$ ipython --no-banner

In [1]: import numpy as np

In [2]: import numpy.linalg as la

In [3]: np.set_printoptions(suppress=True, linewidth=120)

In [4]: def rnd(a):
   ...:     return np.round(a, 1) + 0
   ...: 

In [5]: A2 = np.array([[-2], [0], [2], [2]])

In [6]: basis = np.array([[-3, 2, 5]])

In [7]: mat = A2 @ basis

In [8]: mat
Out[8]: 
array([[  6,  -4, -10],
       [  0,   0,   0],
       [ -6,   4,  10],
       [ -6,   4,  10]])

In [9]: rng = np.random.default_rng(850126)

In [10]: A2 = mat + rng.integers(-2, 3, (4, 1)) @ rng.integers(-2, 3, (1, 3))

In [11]: A2
Out[11]: 
array([[  8,  -8, -10],
       [ -1,   2,   0],
       [ -4,   0,  10],
       [ -8,   8,  10]])

In [12]: np.abs(A2 - mat).sum(axis=1)
Out[12]: array([6, 3, 6, 6])

In [13]: Uu, sig, Vh = la.svd(mat)

In [14]: V = Vh[:(sig > 1e-8).sum()]

In [15]: vec = mat[2] + -1 * mat[3] + rng.integers(2) * np.eye(3)[1]

In [16]: vec
Out[16]: array([0., 0., 0.])

In [17]: rnd(la.norm(vec - V.T @ V @ vec))
Out[17]: np.float64(0.0)

In [18]: la.matrix_rank(np.vstack([mat, vec]))
Out[18]: np.int64(1)

In [19]: rnd(V.T @ V)
Out[19]: 
array([[ 0.2, -0.2, -0.4],
       [-0.2,  0.1,  0.3],
       [-0.4,  0.3,  0.7]])

In [20]: rank = la.matrix_rank(mat)

In [21]: rank
Out[21]: np.int64(1)

In [22]: null = la.svd(mat)[2][rank:].T

In [23]: [int(la.matrix_rank(mat[:, :j + 1])) for j in range(3)]
Out[23]: [1, 1, 1]

In [24]: rnd(mat @ null)
Out[24]: 
array([[0., 0.],
       [0., 0.],
       [0., 0.],
       [0., 0.]])

In [25]: [int(la.matrix_rank(np.delete(mat, i, axis=0))) for i in range(4)]
Out[25]: [1, 1, 1, 1]

In [26]: la.lstsq(mat[:-1].T, mat[-1])[2]
Out[26]: np.int32(1)

In [27]: try:
    ...:     la.inv(mat)
    ...: except la.LinAlgError as e:
    ...:     print(e)
    ...: 
Last 2 dimensions of the array must be square

In [28]: np.unique(mat.round(6), axis=0).shape
Out[28]: (3, 3)

In [29]: np.allclose(mat[:-1].T @ la.lstsq(mat[:-1].T, mat[-1])[0], mat[-1])
Out[29]: True

In [30]: np.abs(np.diag(la.qr(mat)[1])) > 1e-9
Out[30]: array([ True, False, False])

In [31]: r0 = np.array([3, 2, 2])

In [32]: np.array([np.convolve(row, r0, "same") for row in mat])
Out[32]: 
array([[  0, -26, -28],
       [  0,   0,   0],
       [  0,  26,  28],
       [  0,  26,  28]])

In [33]: arr = rng.normal(size=(30, 5)) + 3 * np.array([1, 0, 0, 2, 1])

In [34]: rnd(arr)
Out[34]: 
array([[ 3.2,  0.5,  0.9,  4.5,  3.7],
       [ 3.2, -0.9, -1.4,  4.5,  4. ],
       [ 2.2,  0.7, -0.7,  5.1,  4. ],
       [ 3. , -0.6,  0.6,  5.5,  2. ],
       [ 2.3, -1. ,  0.4,  7.4,  2.6],
       [ 3.1,  1.1, -0.4,  5.8,  3.9],
       [ 2.5,  0.7, -0.3,  4.4,  3.1],
       [ 3.4, -0.4,  0.5,  7.5,  4. ],
       [ 3.3, -0.3,  1. ,  7.7,  4. ],
       [ 4.3, -0.4, -0.7,  5.1,  2.7],
       [ 2.8, -0.6,  1.5,  5.5,  3. ],
       [ 4. ,  0.1, -0.5,  7.1,  3.9],
       [ 4.5, -1.3,  0.4,  7.4,  1.7],
       [ 0.7,  0.5, -0.5,  5.8,  2.2],
       [ 0.3, -0.9, -0.5,  5.6,  3.7],
       [ 2.4,  0. ,  0.4,  7.2,  3.9],
       [ 2.8,  1.1,  1.1,  4.8,  3. ],
       [ 4.8,  0.6,  0.4,  5.8,  5.7],
       [ 3.2,  1.8,  0.3,  6.2,  1.3],
       [ 3.8,  1.9,  0. ,  5.3,  4. ],
       [ 4.5,  0.4, -1.7,  7.9,  2.7],
       [ 2.3, -0.3, -0.4,  6.4,  2.6],
       [ 2.5,  1.1, -0.3,  5.4,  3. ],
       [ 2.8,  0. ,  1.2,  5.7,  3.9],
       [ 2.9,  0. ,  0.6,  6.5,  3.3],
       [ 3.4, -0.9, -0.2,  6.1,  2.5],
       [ 4.5,  0.4, -0.8,  5.3,  3.7],
       [ 2.7, -0.2,  1.1,  6.4,  3.3],
       [ 4.3,  0.4,  0. ,  7.6,  1.6],
       [ 2.5, -0.8, -1.3,  7.9,  1.9]])

In [35]: d = la.norm(arr[:, None] - arr[None], axis=-1)

In [36]: rnd(d[:5, :5])
Out[36]: 
array([[0. , 2.7, 2. , 2.3, 3.6],
       [2.7, 0. , 2.2, 3. , 3.8],
       [2. , 2.2, 0. , 2.9, 3.4],
       [2.3, 3. , 2.9, 0. , 2.2],
       [3.6, 3.8, 3.4, 2.2, 0. ]])

In [37]: la.matrix_rank(d ** 2)
Out[37]: np.int64(7)

In [38]: d.shape
Out[38]: (30, 30)

In [39]: np.unravel_index(d.round(6).argmax(), d.shape)
Out[39]: (np.int64(13), np.int64(17))

In [40]: rnd(la.norm(arr - arr.mean(axis=0), axis=1))
Out[40]: 
array([2. , 2.5, 1.8, 1.6, 2. , 1.4, 2. , 1.8, 2.1, 1.8, 1.7, 1.6, 2.8, 2.6, 3. , 1.6, 2. , 3.1, 2.5, 2.3, 2.9, 1.1,
       1.4, 1.5, 0.7, 1.2, 2. , 1.2, 2.6, 2.8])

In [41]: (d + 1e9 * np.eye(30)).round(6).argmin(axis=1)
Out[41]: 
array([16,  9, 22, 25, 21, 22, 22,  8,  7, 26, 27,  7, 28, 21, 13, 24,  0, 26, 22,  5, 11, 25,  6, 27, 27,  3,  9, 24,
       12,  4])

In [42]: rnd(d[16])
Out[42]: 
array([1.1, 3.4, 2.2, 2.2, 3.5, 2.1, 1.6, 3.4, 3.4, 2.8, 1.8, 3.3, 4.2, 3. , 3.7, 3. , 0. , 3.5, 2.5, 2. , 4.5, 2.7,
       1.5, 1.7, 2.2, 2.8, 2.8, 2.1, 3.7, 4.5])
